>>> import numpy as np
>>> np.set_printoptions(suppress=True, linewidth=160)
>>> F = np.array([[2, -3, 2, 0, 3, 3, -1, 3],
...     [3, 2, -3, 2, 0, 3, 3, -1],
...     [-1, 3, 2, -3, 2, 0, 3, 3],
...     [3, -1, 3, 2, -3, 2, 0, 3],
...     [3, 3, -1, 3, 2, -3, 2, 0],
...     [0, 3, 3, -1, 3, 2, -3, 2],
...     [2, 0, 3, 3, -1, 3, 2, -3],
...     [-3, 2, 0, 3, 3, -1, 3, 2]])
>>> round(float(np.abs(np.linalg.eigvals(F)).max()), 3)
9.431
>>> np.allclose(F, F.T)
False
>>> F.inv()
Traceback (most recent call last):
  File "<python-input-5>", line 1, in <module>
    F.inv()
    ^^^^^
AttributeError: 'numpy.ndarray' object has no attribute 'inv'
>>> (F + F.T) / 2
array([[2. , 0. , 0.5, 1.5, 3. , 1.5, 0.5, 0. ],
       [0. , 2. , 0. , 0.5, 1.5, 3. , 1.5, 0.5],
       [0.5, 0. , 2. , 0. , 0.5, 1.5, 3. , 1.5],
       [1.5, 0.5, 0. , 2. , 0. , 0.5, 1.5, 3. ],
       [3. , 1.5, 0.5, 0. , 2. , 0. , 0.5, 1.5],
       [1.5, 3. , 1.5, 0.5, 0. , 2. , 0. , 0.5],
       [0.5, 1.5, 3. , 1.5, 0.5, 0. , 2. , 0. ],
       [0. , 0.5, 1.5, 3. , 1.5, 0.5, 0. , 2. ]])
>>> (F - F.T) / 2
array([[ 0. , -3. ,  1.5, -1.5,  0. ,  1.5, -1.5,  3. ],
       [ 3. ,  0. , -3. ,  1.5, -1.5,  0. ,  1.5, -1.5],
       [-1.5,  3. ,  0. , -3. ,  1.5, -1.5,  0. ,  1.5],
       [ 1.5, -1.5,  3. ,  0. , -3. ,  1.5, -1.5,  0. ],
       [ 0. ,  1.5, -1.5,  3. ,  0. , -3. ,  1.5, -1.5],
       [-1.5,  0. ,  1.5, -1.5,  3. ,  0. , -3. ,  1.5],
       [ 1.5, -1.5,  0. ,  1.5, -1.5,  3. ,  0. , -3. ],
       [-3. ,  1.5, -1.5,  0. ,  1.5, -1.5,  3. ,  0. ]])
>>> np.round(np.sort(np.abs(np.linalg.eigvals(F))), 3)
array([3.   , 4.589, 4.589, 5.   , 5.   , 9.   , 9.431, 9.431])
>>> (F @ F)[0]
array([ -9,  18,  20,   0,  35, -12,  -1,  30])
>>> F @ np.ones(8)
array([9., 9., 9., 9., 9., 9., 9., 9.])
>>> f = np.array([1, -2, 0, 1, 2, 1, 2, -1])
>>> M2 = F + np.outer(f, np.eye(8)[7])
>>> np.linalg.matrix_rank(np.linalg.inv(M2) - np.linalg.inv(F), tol=1e-8)
np.int64(1)
>>> feats = np.load("out0.npy")
>>> feats
array([[ 0, -2,  1,  2,  0],
       [ 2,  0,  1,  3,  0],
       [ 2, -1,  1,  3,  1],
       [ 3,  0,  3,  4, -1],
       [ 4, -1,  4,  2, -2],
       [ 6,  0,  3,  0,  0],
       [ 4,  0,  3, -1, -2],
       [ 3,  0,  2, -3,  0],
       [ 5,  0,  0, -4,  1],
       [ 7, -2, -1, -3, -1],
       [ 7,  0, -2, -4, -3],
       [ 9,  0,  0, -5, -1],
       [11, -2, -1, -5,  1],
       [10,  0, -3, -3,  1],
       [12,  0, -3, -3, -1],
       [13,  2, -3, -1, -3],
       [11,  2, -5,  1, -3],
       [ 9,  3, -5,  3, -5],
       [ 7,  1, -3,  4, -5],
       [ 5,  0, -3,  5, -7],
       [ 3,  2, -3,  7, -6],
       [ 2,  3, -4,  9, -5],
       [ 4,  3, -5,  8, -3],
       [ 5,  1, -5,  9, -1],
       [ 5, -1, -6, 10, -2]])
>>> gram = np.cov(feats, rowvar=False)
>>> np.argwhere(np.triu(np.abs(np.corrcoef(feats.T)) > 0.8, 1))
array([], shape=(0, 2), dtype=int64)
>>> round(np.corrcoef(feats[:, 3], feats[:, 1])[0, 1], 3)
np.float64(0.427)
>>> np.median(feats, axis=0)
array([ 5.,  0., -2.,  2., -1.])
>>> np.round(np.linalg.eigvalsh(gram)[::-1], 3)
array([29.143, 15.948,  3.293,  1.682,  1.061])
>>> np.round(feats.std(axis=0), 3)
array([3.458, 1.462, 2.938, 4.605, 2.268])
>>> mat = np.loadtxt("m.csv", delimiter=",")
>>> mat
array([[  1.1,  -0.4,   0.2,   0.3,  -0.5,  -0.5,   0.9,   1. ,  -0.5,  -1.5,   0.7],
       [ -0.3,   0.1,   0.8,   0.3,  -0.5,  -1.6,  -1.6,   1.1,   1.3,   0. ,   0.3],
       [ -0.2,   0.7,  -0.8,  -1. ,   0.9,   0.3,  -1.3,  -0.2,  -0.3,  -1.2,  -0.9],
       [  1.1,   1.2,  -0.8,   0.9,  -0.8,  -0.5,   0.5,   0.5,  -0.7,   0.6,  -0.5],
       [ -0.9,   1.9,  -0.5,   0.7,   0.5,  -1.7,   1.1,   2. ,  -0.3,  -0.4,   1. ],
       [  0.6,   0.2,   1. ,   0.7,  -0.3,   0.7,  -0.9,   0.1,  -0.2,  -1. ,  -1.4],
       [  0.1,  -0.7,  -1.6,   1.9,  -1.4,  -0.5,   1. ,  -0.2,  -1.5,  -1. ,   2.4],
       [  0.4,  -0.2,   1.6,   0.9,   0. ,   1.8,   0.4,   0.3,  -0.8,   0.4,  -0.1],
       [  0.2,   0.9,  -1.7,   0.8,  -1. ,   0.4,   0.6,  -0.5,  -1.5,   0.8,  -2.2],
       [ -0.8,  -0.3,  -0.6,   1.9,  -2.4,   0.6,  -1.4,   0.3,  -1.6,  -1.4,   1.4],
       [ -0.9,   0. ,   0.9,  -1. ,   1.1,  -0.4,  -0.6,   1.6,   0.3,  -1.1,   1.2],
       [ -1.4,  -0.3,  -0.1,  -0.7,   0.5,   0.3,  -0.4,  -1.6,   0.1,  -0.9,   1. ],
       [  0.6,  -0.4,   1.3,   0.5,  -0.5,   1.3,   0.1,  -0.4,  -0.5,  -1.5,   0.7],
       [ -0.9,  -1.9,  -1. ,  -0.2,   2.6,  -0.3,   1.4,   1. ,  -0.4,  -0.1,   0.1],
       [ -0.2,  -0.4,  -0.2,  -0.2,  -2. ,   1.2,   0. ,   1. ,  -0.2,   0.6,   0.2],
       [  5.5,  -1. ,  -5. ,   7.5,  -6.5,  -1. ,   5.5,   2. ,  -0.5, -12. ,  -2.5],
       [ -0.7,   0.6,  -2.8,  -2.5,  -0.1,   1. ,  -0.9,   0.5,   2. ,   0.5,  -0.6],
       [  0.9,  -2. ,  -0.3,   1.2,   1.6,  -1.3,  -1.1,   0.7,  -2. ,  -2. ,   0.3],
       [ -0.9,   0.8,   0.1,  -0.7,  -0.7,   0.1,  -1.3,   0.4,  -0.4,   0.9,   0.9],
       [ -0.6,   0.5,  -0.9,   1.2,  -0.1,  -1.4,   1.5,   0. ,  -0.9,   0. ,  -1. ],
       [  1.5,   0. ,   0.3,  -1.2,  -0.9,   0.3,   1. ,  -1.4,  -1.8,   0.3,  -0.1],
       [ -0.4,   0.3,  -0.9,  -1.2,  -0.3,  -0.3,  -0.8,   0.4,   0. ,   0.5,  -1.7],
       [ -1. ,  -1.3,  -0.7,   0.8,  -0.6,   0.7,   1. ,   0.1,  -1.4,   1.4,   0.7]])
>>> M2 = np.c_[mat[:, :6] @ np.array([[2, 0, 2, -3, 2, 2],
...     [3, -1, 0, -3, 1, -2],
...     [2, 0, 1, 2, 3, 1],
...     [3, -3, 3, -1, 3, -1],
...     [3, -3, 2, 3, -1, 1],
...     [2, 1, -1, 2, 2, -2]]), np.array([0, 1, 0, 2, -2, 1, 1, -2, 0, 2, 2, 1, 0, -1, 1, -1, 0, 2, -1, 1, -1, 2, 0])]
>>> M2.round(3)
array([[ -0.2,   0.5,   2.8,  -4.5,   2.8,   3.4,   0. ],
       [ -2.5,  -1.1,   1.7,  -2.8,   0.1,   2.4,   1. ],
       [  0.4,  -0.1,  -2.7,   1.2,  -5.4,  -1.3,   0. ],
       [  3.5,  -2. ,   3. , -12.8,   3.5,  -1.7,   2. ],
       [  3.1,  -7.2,   2.5,  -6.6,  -3.2,  -2.9,  -2. ],
       [  6.4,  -0.7,   3. ,  -0.6,   8.2,  -0.6,   1. ],
       [ -4.6,  -1.3,   2. ,  -8.5,   0.8,  -2.3,   1. ],
       [  9.7,  -0.7,   3.3,   5.3,  11.7,  -1.7,  -2. ],
       [ -0.1,   0.1,  -1.3,  -9.7,   0.4,  -5.7,   0. ],
       [ -4. ,   2.4,  -1.9,  -5.8,   5.6,  -7.1,   2. ],
       [ -0.5,  -0.7,  -1.3,   8. ,  -4. ,   2. ,   2. ],
       [ -3.9,   1.2,  -4.3,   7.7,  -5.4,  -1.7,   1. ],
       [  5.2,   1.7,   1.7,   2.6,   9.3,  -0.3,   0. ],
       [ -2.9,  -5.6,   2.1,  13.8, -10.5,   4.4,  -1. ],
       [ -6.2,   8.2,  -6.4,  -2. ,   2.4,  -4. ,   1. ],
       [ -1. ,  -3. ,  16.5, -52.5,  22. ,  -4. ,  -1. ],
       [-11. ,   8.2, -12.9,  -1.1, -14.6,  -5. ,   0. ],
       [  1. ,  -7.7,   9.6,   3.7,  -1.7,   8.5,   2. ],
       [ -3.2,   3.5,  -5.3,  -0.7,  -1.9,  -3.5,  -1. ],
       [ -1. ,  -5.2,   2.7,  -5.8,  -2.5,  -1.6,   1. ],
       [ -2.1,   6.6,  -2.4,  -4.8,   1.8,   3. ,  -1. ],
       [ -6.8,   3.9,  -5.6,  -1.8,  -7.1,  -0.8,   2. ],
       [ -5.3,   1.4,  -2.2,   4.3,  -1. ,  -2.9,   0. ]])
>>> np.round(np.linalg.norm(np.linalg.qr(mat)[0].T @ M2, axis=0) ** 2 / ((M2 ** 2).sum(axis=0) + 1e-12), 3)
array([1.   , 1.   , 1.   , 1.   , 1.   , 1.   , 0.484])
>>> np.round(np.linalg.norm(M2 - mat @ np.linalg.lstsq(mat, M2)[0], axis=0), 3) + 0
array([0.   , 0.   , 0.   , 0.   , 0.   , 0.   , 4.427])
>>> P = mat @ np.linalg.solve(mat.T @ mat, mat.T)
>>> round(float(np.trace(P)), 3)
11.0
>>> np.round(np.linalg.eigvalsh(P), 3) + 0
array([0., 0., 0., 0., 0., 0., 0., 0., 0., 0., 0., 0., 1., 1., 1., 1., 1., 1., 1., 1., 1., 1., 1.])
>>> np.linalg.matrix_rank(np.eye(23) - P)
np.int64(12)
>>> q, V = np.linalg.qr(mat[:, :4])[0], np.linalg.qr(mat[:, 4:])[0]
>>> sv = np.linalg.svd(q.T @ V, compute_uv=False)
>>> np.round(np.degrees(np.arccos(sv.clip(0, 1))), 3)
array([13.528, 50.354, 60.001, 82.139])
>>> (sv > 0.9).sum()
np.int64(1)
>>> W0 = np.array([[0.0, -1.6, 0.9, -0.6, -0.3],
...     [-0.6, 0.8, -1.0, -0.1, 0.2],
...     [1.0, 0.0, 0.3, -0.6, -1.1],
...     [-0.7, 1.0, 0.8, -0.1, 0.0],
...     [-0.8, -0.1, -1.2, 1.5, 2.1],
...     [0.9, 0.0, -1.1, -2.7, -0.4],
...     [-0.5, 1.4, -0.1, -0.9, 0.8],
...     [-0.4, 1.8, 0.5, 0.6, -0.9],
...     [0.3, 1.5, -0.6, -1.3, 1.0],
...     [0.5, -0.9, 0.9, 0.3, 0.3]])
>>> W0[:, 4] *= 3
>>> W0.round(3)
array([[ 0. , -1.6,  0.9, -0.6, -0.9],
       [-0.6,  0.8, -1. , -0.1,  0.6],
       [ 1. ,  0. ,  0.3, -0.6, -3.3],
       [-0.7,  1. ,  0.8, -0.1,  0. ],
       [-0.8, -0.1, -1.2,  1.5,  6.3],
       [ 0.9,  0. , -1.1, -2.7, -1.2],
       [-0.5,  1.4, -0.1, -0.9,  2.4],
       [-0.4,  1.8,  0.5,  0.6, -2.7],
       [ 0.3,  1.5, -0.6, -1.3,  3. ],
       [ 0.5, -0.9,  0.9,  0.3,  0.9]])
>>> d = np.linalg.norm(W0[:, None] - W0[None], axis=-1)
>>> d[0].round(3)
array([0.   , 3.497, 3.111, 2.884, 7.972, 3.445, 4.608, 4.069, 5.258, 2.189])
>>> np.unravel_index(d.round(6).argmax(), d.shape)
(np.int64(2), np.int64(4))
>>> (d + 1e9 * np.eye(10)).round(6).argmin(axis=1)
array([9, 3, 7, 1, 8, 2, 8, 2, 6, 0])
>>> d[:5, :5].round(3)
array([[ 0.   ,  3.497,  3.111,  2.884,  7.972],
       [ 3.497,  0.   ,  4.511,  1.91 ,  5.995],
       [ 3.111,  4.511,  0.   ,  3.909, 10.103],
       [ 2.884,  1.91 ,  3.909,  0.   ,  6.89 ],
       [ 7.972,  5.995, 10.103,  6.89 ,  0.   ]])
>>> np.round(np.linalg.norm(W0, axis=1), 3)
array([2.131, 1.539, 3.513, 1.463, 6.636, 3.279, 2.965, 3.362, 3.659, 1.664])
>>> d.shape
(10, 10)
>>> x = np.array([-3, 2, 2, 3, 1])
>>> target = W0 @ x
>>> np.round(np.linalg.pinv(W0) @ W0, 3) + 0
array([[1., 0., 0., 0., 0.],
       [0., 1., 0., 0., 0.],
       [0., 0., 1., 0., 0.],
       [0., 0., 0., 1., 0.],
       [0., 0., 0., 0., 1.]])
>>> target.round(3) + 0
array([ -4.1,   1.7,  -7.5,   5.4,  10.6, -14.2,   3.8,   4.9,   0. ,   0.3])
>>> np.round(np.linalg.lstsq(W0, target)[0], 3)
array([-3.,  2.,  2.,  3.,  1.])
>>> np.round(np.linalg.solve(W0.T @ W0, W0.T @ target), 3)
array([-3.,  2.,  2.,  3.,  1.])
>>> try:
...     np.linalg.solve(W0, target)
... except np.linalg.LinAlgError as e:
...     print("failed:", e)
... 
failed: Last 2 dimensions of the array must be square
>>> rng = np.random.default_rng(5664)
>>> target = target + 0.05 * rng.normal(size=10)
>>> target.round(3)
array([ -4.086,   1.702,  -7.489,   5.49 ,  10.601, -14.124,   3.866,   4.815,   0.038,   0.279])
>>> beta, *_ = np.linalg.lstsq(W0, target)
>>> np.round(np.linalg.norm(target - W0 @ beta), 3)
np.float64(0.092)
>>> np.round(W0.T @ (target - W0 @ beta), 3) + 0
array([0., 0., 0., 0., 0.])
>>> beta.round(3)
array([-3.033,  1.993,  2.014,  2.952,  1.008])
>>> P = W0 @ np.linalg.solve(W0.T @ W0, W0.T)
>>> np.round(P @ W0[:, 3], 3)
array([-0.6, -0.1, -0.6, -0.1,  1.5, -2.7, -0.9,  0.6, -1.3,  0.3])
>>> np.round(np.linalg.eigvalsh(P), 3) + 0
array([0., 0., 0., 0., 0., 1., 1., 1., 1., 1.])
>>> np.allclose(P @ P, P)
True
>>> m1 = np.loadtxt("w.csv", delimiter=",")
>>> m1
array([[ 3., -5.,  3., -5., -5., -2.,  0.,  0.],
       [ 4., -3.,  1.,  1.,  3., -4.,  0.,  0.],
       [ 5.,  5., -3., -3.,  5.,  5.,  0.,  0.],
       [ 2., -5., -2.,  3., -3.,  0.,  0.,  0.],
       [-4., -5., -1., -2.,  0.,  5.,  0.,  0.],
       [-2., -2.,  3.,  2., -4., -5.,  0.,  0.],
       [ 0.,  0.,  0.,  0.,  0.,  0., -4.,  1.],
       [ 0.,  0.,  0.,  0.,  0.,  0., -2.,  4.]])
>>> (m1 != 0).astype(int)
array([[1, 1, 1, 1, 1, 1, 0, 0],
       [1, 1, 1, 1, 1, 1, 0, 0],
       [1, 1, 1, 1, 1, 1, 0, 0],
       [1, 1, 1, 1, 1, 0, 0, 0],
       [1, 1, 1, 1, 0, 1, 0, 0],
       [1, 1, 1, 1, 1, 1, 0, 0],
       [0, 0, 0, 0, 0, 0, 1, 1],
       [0, 0, 0, 0, 0, 0, 1, 1]])
>>> m1 @ m1
array([[ 18.,  69.,   4., -38.,   8.,  14.,   0.,   0.],
       [  3., -18., -11., -37., -11.,  44.,   0.,   0.],
       [-16., -75.,  45., -20., -36., -45.,   0.,   0.],
       [ -6.,  -5.,   4.,   6., -44.,  -9.,   0.,   0.],
       [-51.,  30.,   5.,  22., -14.,  -2.,   0.,   0.],
       [ 31.,  51., -32.,   3.,  33.,  32.,   0.,   0.],
       [  0.,   0.,   0.,   0.,   0.,   0.,  14.,   0.],
       [  0.,   0.,   0.,   0.,   0.,   0.,   0.,  14.]])
